$ python3 -q
>>> import numpy as np
>>> from numpy import linalg as LA
>>> np.set_printoptions(precision=3, suppress=True, linewidth=140, sign=" ")
>>> rng = np.random.default_rng(91006)
>>> K = np.eye(3, dtype=int)[rng.permutation(3)] * np.array([-1, 3, 2])
>>> K
array([[ 0,  0,  2],
       [ 0,  3,  0],
       [-1,  0,  0]])
>>> # 2 groups of indices that never mix
>>> np.flatnonzero(LA.matrix_power((K != 0) + (K.T != 0) + np.eye(3), 3)[0])
array([ 0,  2])
>>> round(LA.det(K), 3)
np.float64(6.0)
>>> X = np.load("data.npy")
>>> X
array([[ 1.5, -5.1],
       [ 0.3, -5.4],
       [ 0.5,  3. ],
       [-1. , -3.9]])
>>> P = X @ LA.solve(X.T @ X, X.T)
>>> np.round(LA.eigvalsh(P), 3) + 0
array([ 0.,  0.,  1.,  1.])
>>> np.diag(P)
array([ 0.788,  0.368,  0.236,  0.608])
>>> P
array([[ 0.788,  0.36 ,  0.045, -0.187],
       [ 0.36 ,  0.368, -0.197,  0.252],
       [ 0.045, -0.197,  0.236, -0.374],
       [-0.187,  0.252, -0.374,  0.608]])
>>> E = np.abs(np.array([[3, 0], [3, -3]])) + np.eye(2)
>>> E = E / E.sum(axis=1, keepdims=True)
>>> E
array([[ 1.   ,  0.   ],
       [ 0.429,  0.571]])
>>> f = np.array([5, 4])
>>> np.convolve(X[3], f)
array([ -5. , -23.5, -15.6])
>>> np.correlate(X[3], X[0], "full")
array([ 5.1 , 18.39, -5.85])
>>> f = np.array([-1, -2])
>>> B = E + np.outer(f, np.eye(2)[0])
>>> LA.matrix_rank(B - E)
np.int64(1)
>>> np.round(LA.matrix_power(E, 100), 3) + 0
array([[ 1.,  0.],
       [ 1.,  0.]])
>>> E.sum(axis=1)
array([ 1.,  1.])
>>> E @ np.ones(2)
array([ 1.,  1.])
>>> pr = np.eye(2)[1]
>>> for _ in range(6):
...     pr = pr @ E
...     print(pr.round(3))
... 
[ 0.429  0.571]
[ 0.673  0.327]
[ 0.813  0.187]
[ 0.893  0.107]
[ 0.939  0.061]
[ 0.965  0.035]
>>> mat = np.loadtxt("arr.csv", delimiter=",")
>>> mat
array([[-5.,  3.,  0.,  1.],
       [ 0.,  3.,  5.,  3.],
       [ 0.,  0.,  4.,  2.],
       [ 0.,  5.,  5.,  3.]])
>>> mat.shape
(4, 4)
>>> mat - mat[0]
array([[ 0.,  0.,  0.,  0.],
       [ 5.,  0.,  5.,  2.],
       [ 5., -3.,  4.,  1.],
       [ 5.,  2.,  5.,  2.]])
>>> LA.matrix_rank(mat)
np.int64(4)
>>> mat[:, 4]
Traceback (most recent call last):
  File "<python-input-34>", line 1, in <module>
    mat[:, 4]
    ~~~^^^^^^
IndexError: index 4 is out of bounds for axis 1 with size 4
>>> mat.mean(axis=0)
array([-1.25,  2.75,  3.5 ,  2.25])
>>> P = np.triu(np.array([[2, 5, 3], [2, 4, 0], [3, 1, 1]]), 1) + np.eye(3)
>>> B = P @ K @ LA.inv(P)
>>> B
array([[-3., 30., 11.],
       [ 0.,  3.,  0.],
       [-1.,  5.,  3.]])
>>> np.trace(B), np.trace(K)
(np.float64(3.0), np.int64(3))
>>> Uu, sigma, vt = LA.svd(mat)
>>> np.argmax(sigma[:-1] / (sigma[1:] + 1e-6)) + 1
np.int64(3)
>>> B = Uu[:, :3] @ np.diag(sigma[:3]) @ vt[:3]
>>> LA.matrix_rank(B)
np.int64(3)
>>> round(np.abs(mat - B).max(), 3)
np.float64(0.095)
>>> round(LA.norm(mat - B) / LA.norm(mat), 3)
np.float64(0.011)
>>> LA.matrix_rank(mat, rtol=0.05)
np.int64(3)
>>> B.round(3) + 0
array([[-5.   ,  3.   ,  0.   ,  1.   ],
       [-0.013,  3.009,  5.049,  2.905],
       [ 0.007, -0.005,  3.974,  2.049],
       [ 0.008,  4.994,  4.97 ,  3.057]])
>>> round(float(LA.norm(mat - B, 2)), 3), round(sigma[3], 3)
(0.138, np.float64(0.138))
>>> data = np.loadtxt("case18.csv", delimiter=",")
>>> data
array([[-1.7  , -1.1  , -5.101],
       [-0.1  ,  0.4  , -0.238],
       [ 1.4  ,  2.   ,  4.224],
       [-0.3  ,  1.2  , -0.908],
       [-0.4  , -1.7  , -1.046],
       [ 0.8  ,  1.1  ,  2.346],
       [-1.3  , -0.8  , -4.058],
       [-1.6  ,  0.6  , -4.599],
       [ 1.   ,  0.   ,  3.02 ],
       [ 0.2  , -1.5  ,  0.597],
       [ 2.2  ,  0.6  ,  6.623],
       [-1.2  , -0.6  , -3.559],
       [ 0.8  ,  0.4  ,  2.5  ],
       [-0.1  , -0.4  , -0.255],
       [ 1.5  ,  0.7  ,  4.45 ],
       [ 2.   , -2.   ,  6.045],
       [-1.2  , -1.4  , -3.475]])
>>> vec = np.array([4, -2, -2])
>>> h1 = np.maximum(data @ vec, 0)
>>> np.tanh(data @ vec)
array([ 1.   , -0.619, -1.   , -0.945,  0.999, -0.999,  1.   ,  0.921, -0.967,  0.989, -1.   ,  0.998, -0.989,  0.721, -1.   , -0.09 ,
        1.   ])
>>> h1
array([ 5.602,  0.   ,  0.   ,  0.   ,  3.892,  0.   ,  4.516,  1.598,  0.   ,  2.606,  0.   ,  3.518,  0.   ,  0.91 ,  0.   ,  0.   ,
        4.95 ])
>>> np.maximum(data @ (3 * vec), 0)
array([ 16.806,   0.   ,   0.   ,   0.   ,  11.676,   0.   ,  13.548,   4.794,   0.   ,   7.818,   0.   ,  10.554,   0.   ,   2.73 ,
         0.   ,   0.   ,  14.85 ])
>>> arr = np.load("out9.npy")
>>> arr
array([[ 1,  2,  2,  1],
       [ 2,  0,  2,  0],
       [ 0,  1,  1,  1],
       [ 0,  2,  2,  2]])
>>> round(float(LA.norm(arr[1], 1)), 3), np.round(LA.norm(arr[1], np.inf), 3)
(4.0, np.float64(2.0))
>>> np.round(LA.norm(arr, "nuc"), 3)
np.float64(8.211)
>>> LA.norm(arr, axis=1)
array([ 3.162,  2.828,  1.732,  3.464])
>>> round(LA.norm(arr, 1), 3), round(float(LA.norm(arr, np.inf)), 3)
(np.float64(7.0), 6.0)
>>> ev, vecs = LA.eig(mat)
>>> mat @ vecs[:, 0] - ev[0] * vecs[:, 0]
array([ 0.,  0.,  0.,  0.])
>>> ev
array([-5.   , -0.346,  1.276,  9.069])
>>> np.sort(LA.eigvals(mat.T))
array([-5.   , -0.346,  1.276,  9.069])
>>> np.sort(LA.eigvals(mat @ mat))
array([  0.119,   1.629,  25.   ,  82.252])
>>> round(float(np.prod(ev)), 3)
20.0
>>> np.sort(LA.eigvals(LA.inv(mat)))
array([-2.894, -0.2  ,  0.11 ,  0.784])
>>> Uu, sigma, vt = LA.svd(arr)
>>> sigma.round(3) + 0
array([ 5.174,  2.418,  0.619,  0.   ])
>>> B = Uu[:, :3] @ np.diag(sigma[:3]) @ vt[:3]
>>> round(float(LA.norm(arr - B, 2)), 3), round(float(sigma[3]), 3)
(0.0, 0.0)
>>> round(np.abs(arr - B).max(), 3)
np.float64(0.0)
>>> LA.matrix_rank(arr, rtol=0.05)
np.int64(3)
>>> Uu, sigma, vt = LA.svd(arr)
>>> vecs = vt[:(sigma > 1e-8).sum()]
>>> vec = arr[3] + 3 * arr[2] + rng.integers(2) * np.eye(4)[0]
>>> vec
array([ 1.,  5.,  5.,  5.])
>>> np.diag(vecs.T @ vecs)
array([ 0.667,  1.   ,  0.667,  0.667])
>>> P = np.triu(np.array([[2, -2, 3, 3], [0, -3, -3, 3], [0, -3, -2, -2], [0, 3, -3, 1]]), 1) + np.eye(4)
>>> B = P @ arr @ LA.inv(P)
>>> np.trace(B), np.trace(arr)
(np.float64(4.0), np.int64(4))
>>> round(LA.det(B), 3)
np.float64(0.0)
>>> LA.matrix_rank(B)
np.int64(3)
>>> F = np.array([[1, 1, 3, 1], [1, 1, 1, 3], [3, 1, 1, 1], [1, 3, 1, 1]])
>>> vec = np.array([0, -3, -3, -1])
>>> np.sign((F @ vec).round(6))
array([-1, -1, -1, -1])
>>> np.einsum("ij,j->i", F, vec)
array([-13,  -9,  -7, -13])
>>> (F @ vec).argmax()
np.int64(2)
>>> f = np.array([-1, -2, -6, -3])
>>> B = F + np.outer(f, np.eye(4)[3])
>>> LA.matrix_rank(LA.inv(B) - LA.inv(F), tol=1e-8)
np.int64(1)
>>> J = np.loadtxt("layer7.csv", delimiter=",")
>>> J
array([[ -0.506,  -0.1  ,   1.7  ],
       [  2.902,   0.6  ,   0.8  ],
       [  2.374,   0.5  ,  -0.9  ],
       [  0.972,   0.2  ,   0.1  ],
       [ 10.657,   2.1  ,   1.8  ],
       [  0.963,   0.2  ,  -0.7  ],
       [ -1.93 ,  -0.4  ,   2.   ],
       [-10.843,  -2.1  ,   0.2  ],
       [  2.987,   0.6  ,   0.5  ],
       [ -6.606,  -1.3  ,  -0.6  ],
       [  2.406,   0.5  ,  -0.3  ],
       [-11.627,  -2.3  ,   0.6  ],
       [ -0.425,  -0.1  ,   0.6  ],
       [ -0.749,  -0.2  ,   1.3  ],
       [-13.834,  -2.8  ,  -0.2  ],
       [  1.824,   0.4  ,   1.   ],
       [ -4.806,  -1.   ,   1.8  ],
       [ -1.436,  -0.3  ,  -0.3  ],
       [  4.087,   0.8  ,   0.8  ],
       [ -1.509,  -0.3  ,   0.4  ],
       [ -3.427,  -0.7  ,  -0.4  ],
       [  2.601,   0.5  ,   1.   ],
       [ -0.617,  -0.1  ,   0.9  ],
       [ -1.127,  -0.2  ,   0.4  ],
       [  2.494,   0.5  ,   0.   ],
       [  5.223,   1.   ,   0.3  ],
       [-10.507,  -2.1  ,   0.4  ]])
>>> D = LA.norm(J[:, None] - J[None], axis=-1)
>>> D.mean(axis=1).argmax()
np.int64(14)
>>> np.unravel_index(D.round(6).argmax(), D.shape)
(np.int64(4), np.int64(14))
>>> D.shape
(27, 27)
>>> D[2].round(6).argsort(kind="stable")[:4]
array([  2,  10,  24,   5])
>>> np.flatnonzero(D[2] < D.mean() / 2)
array([  1,   2,   3,   5,   8,  10,  15,  18,  21,  24])
>>> B = np.c_[J[:, :1] @ np.array([[-2]]), np.array([3, -2, -3, -1, 3, 0, -2, 1, 0, 2, 1, -2, -2, 0, -2, 1, 3, 0, 2, -3, 0, 2, 3, 3, 1, -3, 1])]
>>> B
array([[  1.012,   3.   ],
       [ -5.804,  -2.   ],
       [ -4.748,  -3.   ],
       [ -1.944,  -1.   ],
       [-21.314,   3.   ],
       [ -1.926,   0.   ],
       [  3.86 ,  -2.   ],
       [ 21.686,   1.   ],
       [ -5.974,   0.   ],
       [ 13.212,   2.   ],
       [ -4.812,   1.   ],
       [ 23.254,  -2.   ],
       [  0.85 ,  -2.   ],
       [  1.498,   0.   ],
       [ 27.668,  -2.   ],
       [ -3.648,   1.   ],
       [  9.612,   3.   ],
       [  2.872,   0.   ],
       [ -8.174,   2.   ],
       [  3.018,  -3.   ],
       [  6.854,   0.   ],
       [ -5.202,   2.   ],
       [  1.234,   3.   ],
       [  2.254,   3.   ],
       [ -4.988,   1.   ],
       [-10.446,  -3.   ],
       [ 21.014,   1.   ]])
>>> np.round(LA.lstsq(J, B[:, 0])[0], 3) + 0
array([-2.,  0.,  0.])
>>> LA.matrix_rank(np.c_[J, B])
np.int64(4)
>>> LA.norm(LA.qr(J)[0].T @ B, axis=0) ** 2 / ((B ** 2).sum(axis=0) + 1e-12)
array([ 1.   ,  0.152])
